>>> import numpy as np
>>> np.set_printoptions(precision=2, suppress=True, linewidth=120, sign=" ")
>>> X = np.loadtxt("a.csv", delimiter=",")
>>> X
array([[-1. , -0.3, -1.4,  3.2,  0.4, -0.7, -0.6, -1.6,  0.4,  1.6,  0.1, -0.7,  1.3,  1.3],
       [-1.3, -0.9,  0.4, -1.9, -0.1,  1.7,  0.8,  0.1,  0.8, -0.9, -0.7, -0.7, -0.4,  0.8],
       [-1. , -0.5, -0.4,  0.4,  0.2,  0.5,  0.7, -0.1, -1.1, -1.5, -0.4, -0.7,  0.6, -0.5],
       [-0.8,  1.2,  0.7,  2. ,  0.9, -0.4, -1.7,  0.9,  1.1,  0.8, -1. , -0.8,  0. , -1.1],
       [ 0.5,  1.7,  0. ,  0.9,  0.6,  0.5,  0.4,  0.1, -0.3,  0.1,  0.3, -0.3, -0.9, -0.9],
       [-0.4, -0.7, -0.9, -0.9, -1.2,  1. , -0.6, -0.5,  1.1, -1.1,  0.3, -0.1, -0.3,  0.8],
       [-0.7,  1.6,  2. ,  1.6, -0.8, -0.3, -0.6, -1.7, -0.6,  0.4,  0.2,  1.1,  0.2, -0.6],
       [ 2.5, -1.3, -0.8, -0.7,  0.3,  0.1, -0.6, -1. , -0.3,  1.5,  1.4, -0.1, -0.3, -2.2],
       [ 0.9, -2.3,  0.1, -0.6, -1.3,  1.2,  2.4, -1.7, -0.1,  0.2, -0.2,  0.6, -1.2, -1.2],
       [ 2.7, -1.5, -6. , -6.9,  3.9, -5.4, -1.8, -0.3,  1.5,  1.8,  6.6,  1.5,  2.1, -7.5],
       [ 0. , -1.4, -0.1, -1.3, -0.3,  0.4, -0.1,  1.5, -0.1, -1.1, -1. , -1.1,  0.7, -1.2],
       [-0.1, -0.2,  0.3,  1.2, -1.2, -1. , -0.5, -0.6,  0.9, -1. ,  0. ,  2. ,  1.3, -1.2],
       [-0.5, -0.8,  1.1,  0.1,  0.2,  1.8,  0. ,  0.2, -1. , -0.5,  0.5, -0.1,  1.3,  1.8],
       [-0.2,  0. ,  1.5,  0.5,  1.8, -0.7, -1.1, -1. , -0.1, -0.9,  0.3,  1. , -1.9, -0.1],
       [-0.5,  0.8,  1.3, -0.3,  0.2,  0.3,  1. , -1. , -1.7, -0.4,  0.3, -1.6,  0.5, -1.3],
       [ 0. ,  0.7, -0.7, -0.2,  0. ,  1.4,  1.7, -0.4,  0.7,  0.5,  1.3, -0.1,  1.9,  0.2],
       [-0.1, -0.3, -0.4, -1.1,  3.4,  0.5, -1.5,  1.3, -0.2, -0.1,  0.2, -1.3,  1.5,  0.8],
       [-0.5, -1.2,  0.5,  0.6, -1.1,  0.4,  1.2, -0.8,  0.4,  0.3, -2.1,  0.7, -1.3, -1.5]])
>>> vec = np.array([-2, -2, -1, 1, 0, 0, 1, 3, 1, 2, 2, -1, -3, 3])
>>> rhs = X @ vec
>>> coef, lr = np.zeros(14), 1 / np.linalg.norm(X, 2) ** 2
>>> for i in range(3):
...     coef -= lr * X.T @ (X @ coef - rhs)
...     if i % 1 == 0: print(i, round(np.linalg.norm(X @ coef - rhs), 2))
... 
0 19.97
1 18.17
2 16.64
>>> np.round(np.linalg.cond(X), 2)
np.float64(20.02)
>>> M2 = np.array([[3, 1, 2],
...     [2, 0, 2],
...     [2, -1, -1],
...     [-3, 0, -1],
...     [2, 1, 0],
...     [1, 0, -3],
...     [-2, 0, 2],
...     [-1, 2, 3],
...     [1, 3, 2],
...     [-3, -3, -2],
...     [-3, -2, 0],
...     [0, 3, -3],
...     [-3, 2, 3],
...     [0, 2, -2]])
>>> print(np.einsum("ij->j", X))
[ -0.5  -5.4  -2.8  -3.4   5.9   1.3  -0.9  -6.6   1.4  -0.3   6.1  -0.7   5.1 -13.6]
>>> np.vstack([X, M2.T]).shape
(21, 14)
>>> M2 @ X
Traceback (most recent call last):
  File "<python-input-12>", line 1, in <module>
    M2 @ X
    ~~~^~~
ValueError: matmul: Input operand 1 has a mismatch in its core dimension 0, with gufunc signature (n?,k),(k,m?)->(n?,m?) (size 18 is different from 3)
>>> print(np.linalg.matrix_rank(np.vstack([X, M2.T])))
14
>>> proj = X @ np.linalg.solve(X.T @ X, X.T)
>>> np.trace(proj)
np.float64(14.0)
>>> proj @ X[:, 11]
array([-0.7, -0.7, -0.7, -0.8, -0.3, -0.1,  1.1, -0.1,  0.6,  1.5, -1.1,  2. , -0.1,  1. , -1.6, -0.1, -1.3,  0.7])
>>> O, evecs = np.linalg.qr(X[:, :7])[0], np.linalg.qr(X[:, 7:])[0]
>>> s = np.linalg.svd(O.T @ evecs, compute_uv=False)
>>> (s > 0.9).sum()
np.int64(2)
>>> print(round(np.linalg.norm(O @ O.T - evecs @ evecs.T, 2), 2))
1.0
>>> print(s)
[ 0.99  0.91  0.68  0.67  0.43  0.19  0.08]
>>> arr = np.loadtxt("layer0.csv", delimiter=",")
>>> print(arr)
[[  20.   32.   38.   12.   26.   16.   48.   46.   26.   36.   42.   38.   38.   28.   34.    8.]
 [  32.   80.   56.   24.   68.   28.   84.  100.   68.   48.   60.   44.   92.   52.   52.   20.]
 [  38.   56.   73.   22.   45.   30.   90.   83.   45.   70.   81.   75.   67.   52.   65.   14.]
 [  12.   24.   22.    8.   20.   10.   30.   32.   20.   20.   24.   20.   28.   18.   20.    6.]
 [  26.   68.   45.   20.   58.   23.   69.   84.   58.   38.   48.   34.   78.   43.   42.   17.]
 [  16.   28.   30.   10.   23.   13.   39.   39.   23.   28.   33.   29.   33.   23.   27.    7.]
 [  48.   84.   90.   30.   69.   39.  117.  117.   69.   84.   99.   87.   99.   69.   81.   21.]
 [  46.  100.   83.   32.   84.   39.  117.  130.   84.   74.   90.   72.  116.   71.   76.   25.]
 [  26.   68.   45.   20.   58.   23.   69.   84.   58.   38.   48.   34.   78.   43.   42.   17.]
 [  36.   48.   70.   20.   38.   28.   84.   74.   38.   68.   78.   74.   58.   48.   62.   12.]
 [  42.   60.   81.   24.   48.   33.   99.   90.   48.   78.   90.   84.   72.   57.   72.   15.]
 [  38.   44.   75.   20.   34.   29.   87.   72.   34.   74.   84.   82.   54.   49.   66.   11.]
 [  38.   92.   67.   28.   78.   33.   99.  116.   78.   58.   72.   54.  106.   61.   62.   23.]
 [  28.   52.   52.   18.   43.   23.   69.   71.   43.   48.   57.   49.   61.   41.   47.   13.]
 [  34.   52.   65.   20.   42.   27.   81.   76.   42.   62.   72.   66.   62.   47.   58.   13.]
 [   8.   20.   14.    6.   17.    7.   21.   25.   17.   12.   15.   11.   23.   13.   13.    5.]]
>>> Uu, s, Vt = np.linalg.svd(arr)
>>> print(np.argmax(s[:-1] / (s[1:] + 1e-6)) + 1)
2
>>> s.round(2) + 0
array([ 884.88,  122.12,    0.  ,    0.  ,    0.  ,    0.  ,    0.  ,    0.  ,    0.  ,    0.  ,    0.  ,    0.  ,
          0.  ,    0.  ,    0.  ,    0.  ])
>>> M2 = Uu[:, :2] @ np.diag(s[:2]) @ Vt[:2]
>>> round(np.abs(arr - M2).max(), 2)
np.float64(0.0)
>>> np.linalg.matrix_rank(M2)
np.int64(2)
>>> print(np.round(np.linalg.norm(arr - M2, 2), 2), np.round(s[2], 2))
0.0 0.0
>>> np.linalg.matrix_rank(arr, rtol=0.05)
np.int64(2)
>>> gram = arr.T @ arr
>>> np.diag(gram)
array([  16992.,   60336.,   59032.,    7012.,   41689.,   11419.,  102771.,  109909.,   41689.,   50944.,   71181.,
         54361.,   82489.,   36279.,   48049.,    3771.])
>>> np.linalg.matrix_rank(gram)
np.int64(2)
>>> vec = np.array([-2, -2, -2, 2, -1, 3, -3, -3, -3, -2, 1, -3, 2, 2])
>>> rhs = X @ vec
>>> np.linalg.solve(X.T @ X, X.T @ rhs)
array([-2., -2., -2.,  2., -1.,  3., -3., -3., -3., -2.,  1., -3.,  2.,  2.])
>>> try:
...     np.linalg.solve(X, rhs)
... except np.linalg.LinAlgError as e:
...     print(repr(e))
... 
LinAlgError('Last 2 dimensions of the array must be square')
>>> np.linalg.lstsq(X, rhs)[0]
array([-2., -2., -2.,  2., -1.,  3., -3., -3., -3., -2.,  1., -3.,  2.,  2.])
>>> rng = np.random.default_rng(191050)
>>> rhs = rhs + 0.3 * rng.normal(size=18)
>>> print(rhs)
[ 18.85   3.53  12.43  -3.35  -4.45  10.02   1.2   -3.18  -2.5  -34.99   1.66  -2.42  15.65  -3.88   6.27   2.86   7.79
  -6.99]
>>> coef, *_ = np.linalg.lstsq(X, rhs)
>>> np.round(np.linalg.norm(rhs - X @ coef), 2)
np.float64(0.47)
>>> np.argsort(-np.linalg.norm(arr, axis=0).round(6), kind="stable")[:3]
array([  7,   6,  12])
>>> [round(float(x), 2) for x in np.linalg.svd(arr, compute_uv=False)[:3]]
[884.88, 122.12, 0.0]
>>> np.linalg.cond(arr) > 100
np.True_
>>> mat = np.loadtxt("test3.csv", delimiter=",")
>>> mat
array([[ 0.25,  0.25,  0.25,  0.  ,  0.  ,  0.  ,  0.25,  0.  ,  0.  ,  0.  ],
       [ 0.17,  0.33,  0.  ,  0.17,  0.  ,  0.17,  0.  ,  0.17,  0.  ,  0.  ],
       [ 0.17,  0.17,  0.33,  0.  ,  0.  ,  0.17,  0.17,  0.  ,  0.  ,  0.  ],
       [ 0.5 ,  0.  ,  0.  ,  0.5 ,  0.  ,  0.  ,  0.  ,  0.  ,  0.  ,  0.  ],
       [ 0.  ,  0.25,  0.25,  0.  ,  0.25,  0.25,  0.  ,  0.  ,  0.  ,  0.  ],
       [ 0.  ,  0.  ,  0.5 ,  0.  ,  0.  ,  0.5 ,  0.  ,  0.  ,  0.  ,  0.  ],
       [ 0.25,  0.  ,  0.  ,  0.  ,  0.25,  0.  ,  0.25,  0.  ,  0.  ,  0.25],
       [ 0.  ,  0.  ,  0.  ,  0.33,  0.  ,  0.  ,  0.  ,  0.33,  0.33,  0.  ],
       [ 0.  ,  0.  ,  0.  ,  0.  ,  0.  ,  0.33,  0.33,  0.  ,  0.33,  0.  ],
       [ 0.17,  0.  ,  0.  ,  0.  ,  0.  ,  0.17,  0.17,  0.17,  0.17,  0.17]])
>>> np.round(np.linalg.det(mat), 2)
np.float64(-0.0)
>>> np.round(np.abs(np.linalg.eigvals(mat)).max(), 2)
np.float64(1.0)
>>> np.round(np.sort(np.abs(np.linalg.eigvals(mat))), 2) + 0
array([ 0.  ,  0.06,  0.17,  0.17,  0.29,  0.48,  0.49,  0.49,  0.55,  1.  ])
>>> print(np.allclose(mat, mat.T))
False
>>> (mat + mat.T) / 2
array([[ 0.25,  0.21,  0.21,  0.25,  0.  ,  0.  ,  0.25,  0.  ,  0.  ,  0.08],
       [ 0.21,  0.33,  0.08,  0.08,  0.12,  0.08,  0.  ,  0.08,  0.  ,  0.  ],
       [ 0.21,  0.08,  0.33,  0.  ,  0.12,  0.33,  0.08,  0.  ,  0.  ,  0.  ],
       [ 0.25,  0.08,  0.  ,  0.5 ,  0.  ,  0.  ,  0.  ,  0.17,  0.  ,  0.  ],
       [ 0.  ,  0.12,  0.12,  0.  ,  0.25,  0.12,  0.12,  0.  ,  0.  ,  0.  ],
       [ 0.  ,  0.08,  0.33,  0.  ,  0.12,  0.5 ,  0.  ,  0.  ,  0.17,  0.08],
       [ 0.25,  0.  ,  0.08,  0.  ,  0.12,  0.  ,  0.25,  0.  ,  0.17,  0.21],
       [ 0.  ,  0.08,  0.  ,  0.17,  0.  ,  0.  ,  0.  ,  0.33,  0.17,  0.08],
       [ 0.  ,  0.  ,  0.  ,  0.  ,  0.  ,  0.17,  0.17,  0.17,  0.33,  0.08],
       [ 0.08,  0.  ,  0.  ,  0.  ,  0.  ,  0.08,  0.21,  0.08,  0.08,  0.17]])
>>> mat.inv()
Traceback (most recent call last):
  File "<python-input-55>", line 1, in <module>
    mat.inv()
    ^^^^^^^
AttributeError: 'numpy.ndarray' object has no attribute 'inv'
>>> (mat - mat.T) / 2
array([[ 0.  ,  0.04,  0.04, -0.25,  0.  ,  0.  ,  0.  ,  0.  ,  0.  , -0.08],
       [-0.04,  0.  , -0.08,  0.08, -0.12,  0.08,  0.  ,  0.08,  0.  ,  0.  ],
       [-0.04,  0.08,  0.  ,  0.  , -0.12, -0.17,  0.08,  0.  ,  0.  ,  0.  ],
       [ 0.25, -0.08,  0.  ,  0.  ,  0.  ,  0.  ,  0.  , -0.17,  0.  ,  0.  ],
       [ 0.  ,  0.12,  0.12,  0.  ,  0.  ,  0.12, -0.12,  0.  ,  0.  ,  0.  ],
       [ 0.  , -0.08,  0.17,  0.  , -0.12,  0.  ,  0.  ,  0.  , -0.17, -0.08],
       [ 0.  ,  0.  , -0.08,  0.  ,  0.12,  0.  ,  0.  ,  0.  , -0.17,  0.04],
       [ 0.  , -0.08,  0.  ,  0.17,  0.  ,  0.  ,  0.  ,  0.  ,  0.17, -0.08],
       [ 0.  ,  0.  ,  0.  ,  0.  ,  0.  ,  0.17,  0.17, -0.17,  0.  , -0.08],
       [ 0.08,  0.  ,  0.  ,  0.  ,  0.  ,  0.08, -0.04,  0.08,  0.08,  0.  ]])
>>> print(np.allclose(mat @ mat.T, mat.T @ mat))
False
